$ python3 -q
>>> import numpy as np
>>> np.set_printoptions(suppress=True, linewidth=100)
>>> arr = np.load("block0.npy")
>>> print(arr.round(2))
[[-0.83 -0.33  0.43 -0.13]
 [ 0.33 -0.93 -0.03  0.12]
 [-0.42 -0.12 -0.9  -0.03]
 [-0.17  0.07  0.04  0.98]]
>>> print(round(np.linalg.norm(arr), 2))
2.0
>>> print(arr.shape)
(4, 4)
>>> print(np.count_nonzero(arr))
16
>>> print(np.round(np.linalg.svd(arr, compute_uv=False), 2))
[1. 1. 1. 1.]
>>> print(np.round(arr.mean(axis=0), 2))
[-0.27 -0.33 -0.12  0.24]
>>> np.zeros(4, 4)
Traceback (most recent call last):
  File "<python-input-9>", line 1, in <module>
    np.zeros(4, 4)
    ~~~~~~~~^^^^^^
TypeError: Cannot interpret '4' as a data type
>>> print(np.round(arr.sum(axis=0), 2))
[-1.08 -1.31 -0.46  0.94]
>>> print(np.round(arr - arr[0], 2))
[[ 0.    0.    0.    0.  ]
 [ 1.16 -0.61 -0.46  0.26]
 [ 0.42  0.21 -1.33  0.11]
 [ 0.66  0.4  -0.39  1.12]]
>>> print(np.round(np.diff(arr, axis=0), 2))
[[ 1.16 -0.61 -0.46  0.26]
 [-0.75  0.81 -0.87 -0.15]
 [ 0.25  0.19  0.94  1.01]]
>>> f = np.array([0, 1, -3, 2])
>>> A2 = arr + np.outer(f, np.eye(4)[3])
>>> print(np.linalg.matrix_rank(A2 - arr))
1
>>> print(np.linalg.matrix_rank(np.linalg.inv(A2) - np.linalg.inv(arr), tol=1e-8))
1
>>> print(round(float(np.linalg.det(A2) / np.linalg.det(arr)), 2), round(1 + np.linalg.solve(arr, f)[3], 2))
3.17 3.17
>>> th = np.radians(90)
>>> R = np.eye(4)
>>> R[3, 3] = R[0, 0] = np.cos(th)
>>> R[3, 0], R[0, 3] = -np.sin(th), np.sin(th)
>>> print(R.round(2) + 0)
[[ 0.  0.  0.  1.]
 [ 0.  1.  0.  0.]
 [ 0.  0.  1.  0.]
 [-1.  0.  0.  0.]]
>>> A2 = arr @ R.T
>>> print(np.round(np.abs(A2 - arr).max(axis=0), 2))
[1.15 0.   0.   0.96]
>>> print(np.round(np.linalg.svd(arr, compute_uv=False), 2), np.round(np.linalg.svd(A2, compute_uv=False), 2))
[1. 1. 1. 1.] [1. 1. 1. 1.]
>>> print(A2.round(2))
[[-0.13 -0.33  0.43  0.83]
 [ 0.12 -0.93 -0.03 -0.33]
 [-0.03 -0.12 -0.9   0.42]
 [ 0.98  0.07  0.04  0.17]]
>>> print(np.allclose(arr @ arr.T, A2 @ A2.T))
True
>>> A2 = np.linalg.inv(arr)
>>> print(round(np.linalg.det(arr) * np.linalg.det(A2), 2))
1.0
>>> print(np.round(arr @ A2, 2) + 0)
[[1. 0. 0. 0.]
 [0. 1. 0. 0.]
 [0. 0. 1. 0.]
 [0. 0. 0. 1.]]
>>> print(np.round(np.linalg.cond(arr), 2))
1.0
>>> print(np.round(np.linalg.det(arr) * A2, 2))
[[ 0.83 -0.33  0.42  0.17]
 [ 0.33  0.93  0.12 -0.07]
 [-0.43  0.03  0.9  -0.04]
 [ 0.13 -0.12  0.03 -0.98]]
>>> X = np.load("sample12.npy")
>>> print(X)
[[ 1.88  4.93 -0.19 -1.26]
 [-1.67 -2.56  0.25  1.37]
 [-1.71 -3.77  1.18  2.33]
 [-2.74  0.08  0.24 -0.88]
 [ 2.23 -5.19  2.04  3.31]
 [-1.18  1.68  1.59 -2.46]]
>>> hat = X @ np.linalg.solve(X.T @ X, X.T)
>>> print(np.round(np.diag(hat), 2))
[0.97 0.26 0.65 0.36 0.86 0.91]
>>> print(np.round(hat @ X[:, 2], 2))
[-0.19  0.25  1.18  0.24  2.04  1.59]
>>> print(np.allclose(hat @ hat, hat))
True
>>> print(np.round((np.eye(6) - hat) @ X, 2) + 0)
[[0. 0. 0. 0.]
 [0. 0. 0. 0.]
 [0. 0. 0. 0.]
 [0. 0. 0. 0.]
 [0. 0. 0. 0.]
 [0. 0. 0. 0.]]
>>> A2 = X / np.linalg.norm(X, axis=1, keepdims=True)
>>> cov = A2 @ A2.T
>>> print((np.abs(cov) > 0.9).astype(int))
[[1 1 1 0 0 0]
 [1 1 1 0 0 0]
 [1 1 1 0 0 0]
 [0 0 0 1 0 0]
 [0 0 0 0 1 0]
 [0 0 0 0 0 1]]
>>> print(cov[4].round(2))
[-0.7   0.63  0.77 -0.45  1.   -0.66]
>>> print((cov - 2 * np.eye(6)).round(6).argmax(axis=1))
[5 2 1 5 2 3]
>>> print(cov.round(2))
[[ 1.   -0.96 -0.94 -0.24 -0.7   0.46]
 [-0.96  1.    0.97  0.33  0.63 -0.44]
 [-0.94  0.97  1.    0.19  0.77 -0.47]
 [-0.24  0.33  0.19  1.   -0.45  0.57]
 [-0.7   0.63  0.77 -0.45  1.   -0.66]
 [ 0.46 -0.44 -0.47  0.57 -0.66  1.  ]]
>>> print(np.argwhere(np.triu(np.abs(cov) > 0.95, 1)))
[[0 1]
 [1 2]]
>>> X @ X
Traceback (most recent call last):
  File "<python-input-47>", line 1, in <module>
    X @ X
    ~~^~~
ValueError: matmul: Input operand 1 has a mismatch in its core dimension 0, with gufunc signature (n?,k),(k,m?)->(n?,m?) (size 6 is different from 4)
>>> cov = X.T @ X
>>> print(np.round(np.trace(cov), 2), np.round((X ** 2).sum(), 2))
132.87 132.87
>>> print(np.allclose(cov, cov.T))
True
>>> print((X @ X.T).shape)
(6, 6)
>>> print(np.round(np.linalg.eigvalsh(cov)[::-1], 2))
[99.98 25.05  6.27  1.56]
>>> print(np.round(np.linalg.svd(X, compute_uv=False) ** 2, 2))
[99.98 25.05  6.27  1.56]
>>> print(np.round(np.diag(cov), 2))
[23.12 74.84  8.24 26.68]
>>> print(np.linalg.matrix_rank(cov))
4
>>> W0 = np.loadtxt("mat.csv", delimiter=",")
>>> print(W0.round(2))
[[-1.41 -0.69 -1.1   0.69  0.09 -0.01  0.49]
 [-0.69 -1.69  0.94  0.73 -0.3   0.87  0.37]
 [-1.1   0.94 -1.87  0.16  0.02 -0.2   0.21]
 [ 0.69  0.73  0.16 -1.4  -0.49  0.08  1.01]
 [ 0.09 -0.3   0.02 -0.49 -0.06 -0.19  0.7 ]
 [-0.01  0.87 -0.2   0.08 -0.19  0.36 -0.45]
 [ 0.49  0.37  0.21  1.01  0.7  -0.45 -1.93]]
>>> r = np.linalg.matrix_rank(W0)
>>> print(r)
4
>>> ns = np.linalg.svd(W0)[2][r:].T
>>> print(np.round(W0 @ ns, 2) + 0)
[[0. 0. 0.]
 [0. 0. 0.]
 [0. 0. 0.]
 [0. 0. 0.]
 [0. 0. 0.]
 [0. 0. 0.]
 [0. 0. 0.]]
>>> print([int(np.linalg.matrix_rank(np.delete(W0, i, axis=0))) for i in range(7)])
[4, 4, 4, 4, 4, 4, 4]
>>> f, r1 = arr[2], arr[0]
>>> print(round(f @ f, 2))
1.0
>>> print(f @ r1)
0.0
>>> p = (f @ r1) / (f @ f) * f
>>> print(np.round(r1 - p, 2))
[-0.83 -0.33  0.43 -0.13]
>>> print(np.linalg.matrix_rank(np.outer(f, r1)))
1
>>> print((r1 - p) @ f)
0.0
>>> print(np.argsort(-np.linalg.norm(W0, axis=0).round(6), kind="stable")[:3])
[6 1 2]
>>> print(round(float(np.abs(np.linalg.eigvals(W0)).max()), 2))
3.0
>>> print(np.allclose(W0 @ W0.T, W0.T @ W0))
True
>>> print(round(float(np.trace(W0)), 2))
-8.0
>>> assert W0 == W0.T
Traceback (most recent call last):
  File "<python-input-74>", line 1, in <module>
    assert W0 == W0.T
           ^^^^^^^^^^
ValueError: The truth value of an array with more than one element is ambiguous. Use a.any() or a.all()
>>> print(np.allclose(W0, W0.T))
True
>>> K = np.loadtxt("test14.csv", delimiter=",")
>>> print(K)
[[ 1.2 -1.2 -0.9 -0.3]
 [ 1.1  0.9 -0.9 -0.8]
 [-1.6  0.2 -1.2 -1.3]
 [ 0.5 -1.9 -1.5  0. ]
 [-0.3 -1.6 -0.2  0.1]]
>>> hat = np.triu(np.array([[-1, 2, -3, -1], [-1, -2, 1, -3], [-1, -2, 2, 1], [3, 2, 0, -2]]), 1) + np.eye(4)
>>> A2 = hat @ arr @ np.linalg.inv(hat)
>>> print(np.round(np.poly(A2), 2) + 0)
[ 1.    1.68  0.   -1.68 -1.  ]
>>> print(A2.round(2))
[[  1.25  -4.39  11.16 -23.88]
 [  0.42  -2.09   2.3  -11.01]
 [ -0.58   1.11  -3.72   7.42]
 [ -0.17   0.4   -0.86   2.88]]
>>> A2 = np.array([[2, -3], [1, -4]])
>>> cent = np.array([[5, 7], [2, 0]])
>>> F = np.kron(A2, cent)
>>> print(F)
[[ 10  14 -15 -21]
 [  4   0  -6   0]
 [  5   7 -20 -28]
 [  2   0  -8   0]]
>>> x = np.array([1, -1, 0, 1])
>>> a = np.maximum(F @ x, 0)
>>> print(np.flatnonzero(a > 1e-9))
[1 3]
>>> print(np.maximum(F @ x, 0) - np.maximum(-F @ x, 0))
[-25   4 -30   2]
>>> print(np.maximum(F @ (3 * x), 0))
[ 0 12  0  6]
>>> print(F * (a > 1e-9)[:, None])
[[ 0  0  0  0]
 [ 4  0 -6  0]
 [ 0  0  0  0]
 [ 2  0 -8  0]]
>>> mat = np.loadtxt("case7.csv", delimiter=",")
>>> print(mat)
[[-4.85  4.76  1.39]
 [ 0.63  0.7  -4.56]
 [-2.35  6.29  2.94]
 [-4.86  5.43  2.41]
 [ 2.62  3.34 -2.52]
 [-5.01  4.72  1.14]
 [ 3.49  4.59  0.99]
 [-4.04  4.89  2.13]
 [ 2.59  3.63 -2.39]
 [-6.7   4.47  1.17]
 [-4.36  5.29  1.15]
 [ 2.36  3.24 -1.51]
 [-4.41  3.65  0.14]
 [ 1.02  2.85 -2.27]
 [ 2.01  3.66 -3.74]
 [ 4.21  2.6  -3.2 ]
 [ 0.51  2.78 -4.92]
 [ 1.34  4.81 -1.04]
 [ 2.43  5.47 -2.3 ]
 [ 2.88  2.92 -2.37]
 [ 1.29  3.63 -4.71]
 [ 2.07  5.72 -1.66]
 [-2.95  5.85  0.24]
 [ 5.07  6.05 -1.25]
 [ 3.4   5.14 -1.54]
 [ 1.48  3.65 -3.39]
 [ 0.47  6.67 -1.31]
 [ 0.95  7.55  0.81]
 [ 2.    7.78 -1.36]
 [-4.66  4.58  2.67]
 [-1.84  4.86 -0.06]
 [ 1.44  1.86 -4.42]
 [ 2.06  1.67 -3.5 ]]
>>> cov = np.cov(mat, rowvar=False)
>>> print(round(np.corrcoef(mat[:, 2], mat[:, 0])[0, 1], 2))
-0.68
>>> print(np.round(mat.std(axis=0), 2))
[3.2  1.6  2.26]
>>> print(np.argsort(-mat.std(axis=0).round(6), kind="stable"))
[0 2 1]
>>> print(cov.round(2))
[[10.59 -0.95 -5.11]
 [-0.95  2.64  2.25]
 [-5.11  2.25  5.28]]
>>> A2 = np.c_[mat[:, :1] @ np.array([[2]]), np.array([-3, -1, 0, -3, 1, 4, -2, 1, 0, 3, 4, 3, -3, 0, -1, -1, -3, 4, -4, 3, -3, -5, -3, -1, 0, -3, 4, -2, 4, -3, 3, -4, -1])]
>>> print(A2)
[[ -9.7   -3.  ]
 [  1.26  -1.  ]
 [ -4.7    0.  ]
 [ -9.72  -3.  ]
 [  5.24   1.  ]
 [-10.02   4.  ]
 [  6.98  -2.  ]
 [ -8.08   1.  ]
 [  5.18   0.  ]
 [-13.4    3.  ]
 [ -8.72   4.  ]
 [  4.72   3.  ]
 [ -8.82  -3.  ]
 [  2.04   0.  ]
 [  4.02  -1.  ]
 [  8.42  -1.  ]
 [  1.02  -3.  ]
 [  2.68   4.  ]
 [  4.86  -4.  ]
 [  5.76   3.  ]
 [  2.58  -3.  ]
 [  4.14  -5.  ]
 [ -5.9   -3.  ]
 [ 10.14  -1.  ]
 [  6.8    0.  ]
 [  2.96  -3.  ]
 [  0.94   4.  ]
 [  1.9   -2.  ]
 [  4.     4.  ]
 [ -9.32  -3.  ]
 [ -3.68   3.  ]
 [  2.88  -4.  ]
 [  4.12  -1.  ]]
>>> print(np.round(np.linalg.lstsq(mat, A2[:, 0])[0], 2) + 0)
[2. 0. 0.]
>>> print(np.linalg.matrix_rank(A2))
2
>>> print(np.round(np.linalg.norm(A2 - mat @ np.linalg.lstsq(mat, A2)[0], axis=0), 2) + 0)
[ 0.   15.69]
>>> hat = mat @ np.linalg.solve(mat.T @ mat, mat.T)
>>> print(np.round(hat @ mat[:, 0], 2))
[-4.85  0.63 -2.35 -4.86  2.62 -5.01  3.49 -4.04  2.59 -6.7  -4.36  2.36 -4.41  1.02  2.01  4.21
  0.51  1.34  2.43  2.88  1.29  2.07 -2.95  5.07  3.4   1.48  0.47  0.95  2.   -4.66 -1.84  1.44
  2.06]
>>> print(np.allclose(hat @ hat, hat))
True
>>> print(round(np.trace(hat), 2))
3.0
